In [1]: import numpy as np

In [2]: np.set_printoptions(precision=2, suppress=True, linewidth=120, legacy="1.25")

In [3]: M = np.array([[0.1, -0.3, -0.3, 0.9],
   ...:     [-0.3, 0.9, -0.1, 0.3],
   ...:     [-0.3, -0.1, 0.9, 0.3],
   ...:     [0.9, 0.3, 0.3, 0.1]])

In [4]: evals, vecs = np.linalg.eigh(M)

In [5]: x0 = np.array([1, -1, 1, 1])

In [6]: print(np.linalg.eigvalsh(M[1:, 1:]))
[-0.1  1.   1. ]

In [7]: print(np.abs(M).sum(axis=1).max(), np.round(np.abs(evals).max(), 2))
1.6 1.0

In [8]: x0 = np.array([-1, 0, 2, -1])

In [9]: print((M @ x0).argmax())
2

In [10]: print(M @ x0)
[-1.6 -0.2  1.8 -0.4]

In [11]: x0 = np.array([3, -1, -3, -2])

In [12]: rhs = M @ x0

In [13]: print(rhs)
[-0.3 -2.1 -4.1  1.3]

In [14]: print(np.linalg.solve(M, rhs))
[ 3. -1. -3. -2.]

In [15]: print(np.linalg.solve(M, -3 * rhs))
[-9.  3.  9.  6.]

In [16]: print(np.round(np.linalg.solve(M, M[:, 0]), 2) + 0)
[1. 0. 0. 0.]

In [17]: Q = M.astype(float).copy()

In [18]: for j in range(4):
    ...:     Q[:, j] -= Q[:, :j] @ (Q[:, :j].T @ Q[:, j])
    ...:     Q[:, j] /= np.linalg.norm(Q[:, j])
    ...: 

In [19]: print(Q)
[[ 0.1 -0.3 -0.3  0.9]
 [-0.3  0.9 -0.1  0.3]
 [-0.3 -0.1  0.9  0.3]
 [ 0.9  0.3  0.3  0.1]]

In [20]: F = np.load("test4.npy")

In [21]: print(F)
[[59.39 38.44 60.41]
 [58.12 39.38 59.89]
 [61.03 41.2  59.59]
 [60.32 40.07 59.93]
 [61.92 39.78 59.13]
 [63.55 39.72 59.8 ]
 [61.21 40.37 59.88]
 [60.1  39.75 59.47]
 [60.82 40.13 59.73]
 [60.77 40.45 59.77]
 [59.25 39.04 61.29]
 [61.62 40.35 60.94]
 [61.6  40.68 60.  ]
 [61.47 41.87 61.76]
 [59.63 41.52 59.27]
 [58.67 39.86 58.95]
 [59.   37.96 60.34]
 [59.14 40.37 61.86]
 [58.76 41.1  60.33]
 [57.57 38.81 60.06]
 [58.56 39.96 59.29]
 [59.08 40.22 59.12]
 [60.59 39.95 61.05]
 [58.72 37.65 59.42]
 [59.59 41.92 60.28]
 [60.35 38.95 59.21]]

In [22]: Xs = F - F.mean(axis=0)

In [23]: U, sigma, VT = np.linalg.svd(Xs, full_matrices=False)

In [24]: print(round(float((sigma ** 2).sum() ** 2 / (sigma ** 4).sum()), 2))
2.31

In [25]: print(np.round(Xs.mean(axis=0), 2) + 0)
[0. 0. 0.]

In [26]: print(np.abs(VT[-1]))
[0.06 0.27 0.96]

In [27]: print(sigma)
[7.4  4.88 3.88]

In [28]: print((np.sign(U[:, 0]) == np.sign(U[0, 0])).astype(int))
[1 1 0 0 0 0 0 1 0 0 1 0 0 0 0 1 1 1 1 1 1 1 0 1 0 1]

In [29]: m1 = np.load("data.npy")

In [30]: print(m1)
[[-3.  1.]
 [ 0. -3.]]

In [31]: print(np.allclose(m1 @ m1.T, m1.T @ m1))
False

In [32]: print(round(float(np.linalg.det(m1)), 2))
9.0

In [33]: print(np.linalg.matrix_power(m1, 2))
[[ 9. -6.]
 [ 0.  9.]]

In [34]: assert m1 == m1.T
ValueError: The truth value of an array with more than one element is ambiguous. Use a.any() or a.all()


In [35]: print((m1 + m1.T) / 2)
[[-3.   0.5]
 [ 0.5 -3. ]]

In [36]: print(np.trace(m1))
-6.0
